% ipython --no-banner

In [1]: import numpy as np

In [2]: from numpy import linalg as LA

In [3]: np.set_printoptions(precision=2, suppress=True, linewidth=120)

In [4]: def rnd(a):
   ...:     return np.round(a, 2) + 0
   ...: 

In [5]: F = np.load("mat.npy")

In [6]: print(F)
[[ -0.1   0.2   0.6]
 [  1.1  -0.2   0. ]
 [-26.   -2.   -2. ]
 [ -0.2  -0.9   1. ]
 [ -2.   -0.2   0.2]
 [  1.2  -2.2   0.8]
 [ -1.3  -0.2   0.8]
 [  0.6   1.3   1.9]
 [  0.2  -0.2   0.1]
 [  1.2   0.1  -1.7]
 [ -0.2   0.4  -0.9]
 [  0.   -1.7   0.2]
 [ -0.5  -0.5   1. ]
 [  0.9  -0.4  -1. ]
 [  1.   -0.7  -1.1]]

In [7]: Xs = F - F.mean(axis=0)

In [8]: left, s, vt = LA.svd(Xs, full_matrices=False)

In [9]: print(np.searchsorted(np.cumsum(s ** 2) / (s ** 2).sum(), 0.9) + 1)
1

In [10]: print(rnd(s ** 2 / (s ** 2).sum()))
[0.97 0.02 0.01]

In [11]: print(np.abs(left[:, 0]).argmax())
2

In [12]: print(np.abs(vt[0]).argmax())
0

In [13]: print(rnd(np.abs(vt[-1])))
[0.05 0.99 0.15]

In [14]: print(rnd(Xs.mean(axis=0)))
[0. 0. 0.]

In [15]: x = np.array([1, 3, -2])

In [16]: target = F @ x

In [17]: coef, lr = np.zeros(3), 1 / LA.norm(F, 2) ** 2

In [18]: for i in range(50):
    ...:     coef -= lr * F.T @ (F @ coef - target)
    ...:     if i % 10 == 0: print(i, round(LA.norm(F @ coef - target), 2))
    ...: 
0 12.46
10 10.38
20 8.65
30 7.21
40 6.01

In [19]: print(rnd(coef))
[ 1.04  1.76 -1.24]

In [20]: Xs = F - F.mean(axis=0)

In [21]: evecs = LA.svd(Xs)[2][:1]

In [22]: Y = Xs - Xs @ evecs.T @ evecs

In [23]: print(rnd(Y.std(axis=0)))
[0.09 0.8  0.95]

In [24]: print(rnd(np.cov(Xs @ evecs.T, rowvar=False)))
46.82

In [25]: print(rnd((Xs @ evecs.T).std(axis=0)))
[6.61]

In [26]: Y = F / np.sqrt((F ** 2).mean(axis=1, keepdims=True))

In [27]: print(rnd(LA.norm(Y, axis=1)))
[1.73 1.73 1.73 1.73 1.73 1.73 1.73 1.73 1.73 1.73 1.73 1.73 1.73 1.73 1.73]

In [28]: print(LA.matrix_rank(F - F.mean(axis=1, keepdims=True)))
2

In [29]: print(rnd(Y[2]))
[-1.72 -0.13 -0.13]

In [30]: d = LA.norm(F[:, None] - F[None], axis=-1)

In [31]: print(np.unravel_index(d.round(6).argmax(), d.shape))
(np.int64(2), np.int64(5))

In [32]: print(d[0].round(6).argsort(kind="stable")[:4])
[ 0  8 12  3]

In [33]: print((d + 1e9 * np.eye(15)).round(6).argmin(axis=1))
[ 8  8  4 12  6 11 12  0  0 13  8  3  3 14 13]

In [34]: print(rnd(d[0]))
[ 0.    1.4  26.12  1.17  1.98  2.74  1.28  1.84  0.71  2.64  1.52  1.94  0.9   1.98  2.22]

In [35]: print(np.flatnonzero(d[0] < d.mean() / 2))
[ 0  1  3  4  6  7  8 10 11 12 13 14]

In [36]: print(LA.matrix_rank(d ** 2))
5

In [37]: print(rnd(d[:5, :5]))
[[ 0.    1.4  26.12  1.17  1.98]
 [ 1.4   0.   27.23  1.78  3.11]
 [26.12 27.23  0.   26.   24.17]
 [ 1.17  1.78 26.    0.    2.09]
 [ 1.98  3.11 24.17  2.09  0.  ]]

In [38]: m1 = np.arange(16).reshape(4, 4) + 2

In [39]: print(m1)
[[ 2  3  4  5]
 [ 6  7  8  9]
 [10 11 12 13]
 [14 15 16 17]]

In [40]: rng = np.random.default_rng(35)

In [41]: lab = rng.permutation(4)

In [42]: print(lab)
[1 2 3 0]

In [43]: Y = m1[lab][:, lab]

In [44]: print(np.trace(Y))
38

In [45]: print(np.allclose(Y, m1))
False

In [46]: print(rnd(LA.det(Y)), rnd(LA.det(m1[lab])))
0.0 0.0

In [47]: proj = np.triu(np.array([[2, 2, 1, 0], [1, 1, 2, 1], [1, 2, 2, 2], [2, 2, 1, 1]]), 1) + np.eye(4)

In [48]: Y = proj @ m1 @ LA.inv(proj)

In [49]: print(proj @ m1 - m1 @ proj)
[[ 22.  21.  20.  20.]
 [ 34.  25.  20.  20.]
 [ 28.  10.   0.  -1.]
 [  0. -28. -44. -47.]]

In [50]: print(LA.matrix_rank(Y))
2

In [51]: print(rnd(np.poly(Y)))
[  1. -38. -80.   0.   0.]

In [52]: print(np.trace(Y), np.trace(m1))
38.0 38

In [53]: print(Y)
[[ 24. -20.  48. -40.]
 [ 40. -36.  80. -72.]
 [ 38. -35.  76. -70.]
 [ 14. -13.  28. -26.]]

In [54]: Y = m1 / np.sqrt((m1 ** 2).mean(axis=1, keepdims=True))

In [55]: print(m1 - m1.mean(axis=1, keepdims=True))
[[-1.5 -0.5  0.5  1.5]
 [-1.5 -0.5  0.5  1.5]
 [-1.5 -0.5  0.5  1.5]
 [-1.5 -0.5  0.5  1.5]]

In [56]: print(rnd(LA.norm(Y, axis=1)))
[2. 2. 2. 2.]

In [57]: print([round(float(x), 2) for x in LA.svd(m1, compute_uv=False)[:3]])
[42.19, 1.9, 0.0]

In [58]: print(LA.matrix_rank(m1, rtol=0.1))
1

In [59]: print(rnd(LA.norm(m1, 2) / LA.norm(m1)))
1.0

In [60]: print(LA.cond(m1) > 100)
True

In [61]: Y = np.array([[2, 0, 0], [0, 1, 0], [0, 3, 1], [3, 0, 0]])

In [62]: print(np.einsum("ij,ij->i", m1, m1))
[ 54 230 534 966]

In [63]: print(LA.matrix_rank(m1 @ Y))
2

In [64]: print(LA.matrix_rank(np.vstack([m1, Y.T])))
4

In [65]: print(Y.T @ m1.T)
[[19 39 59 79]
 [15 31 47 63]
 [ 4  8 12 16]]

In [66]: print(np.einsum("ij->j", m1))
[32 36 40 44]

In [67]: print(m1 @ Y)
[[19 15  4]
 [39 31  8]
 [59 47 12]
 [79 63 16]]

In [68]: print(np.vstack([m1, Y.T]).shape)
(7, 4)

In [69]: print(np.einsum("ik,kj->ij", m1, Y))
[[19 15  4]
 [39 31  8]
 [59 47 12]
 [79 63 16]]

In [70]: M = np.load("test11.npy")

In [71]: print(rnd(M))
[[-0.29  0.5   0.44  0.68]
 [ 0.07 -0.55  0.83 -0.1 ]
 [-0.51 -0.64 -0.33  0.46]
 [ 0.8  -0.18 -0.12  0.55]]

In [72]: x = np.array([-3, -3, -1, -1])

In [73]: target = M @ x

In [74]: coef, lr = np.zeros(4), 1 / LA.norm(M, 2) ** 2

In [75]: for i in range(6):
    ...:     coef -= lr * M.T @ (M @ coef - target)
    ...:     if i % 2 == 0: print(i, round(LA.norm(M @ coef - target), 2))
    ...: 
0 0.0
2 0.0
4 0.0

In [76]: print(rnd(coef))
[-3. -3. -1. -1.]

In [77]: print(rnd(LA.cond(M)))
1.0

In [78]: proj = np.triu(np.array([[4, 3, 9, 3], [6, 7, 7, 2], [5, 6, 8, 0], [3, 4, 4, 1]]), 1) + np.eye(4)

In [79]: Y = proj @ M @ LA.inv(proj)

In [80]: print(LA.matrix_rank(Y))
4

In [81]: print(rnd(Y))
[[-2.27 -0.68 24.77 14.39]
 [-1.9   0.29 13.37  9.38]
 [-0.51  0.89 -1.96  0.22]
 [ 0.8  -2.59 10.78  3.32]]

In [82]: print(rnd(np.poly(Y)))
[ 1.    0.62  0.   -0.62 -1.  ]

In [83]: print(rnd(LA.det(Y)))
-1.0

In [84]: x = np.array([1, 2, 1, 1])

In [85]: print(4 - LA.matrix_rank(M - np.eye(4), tol=1e-8))
1

In [86]: print(rnd(LA.det(M)))
-1.0

In [87]: print(rnd(LA.norm(x)), rnd(LA.norm(M @ x)))
2.65 2.65
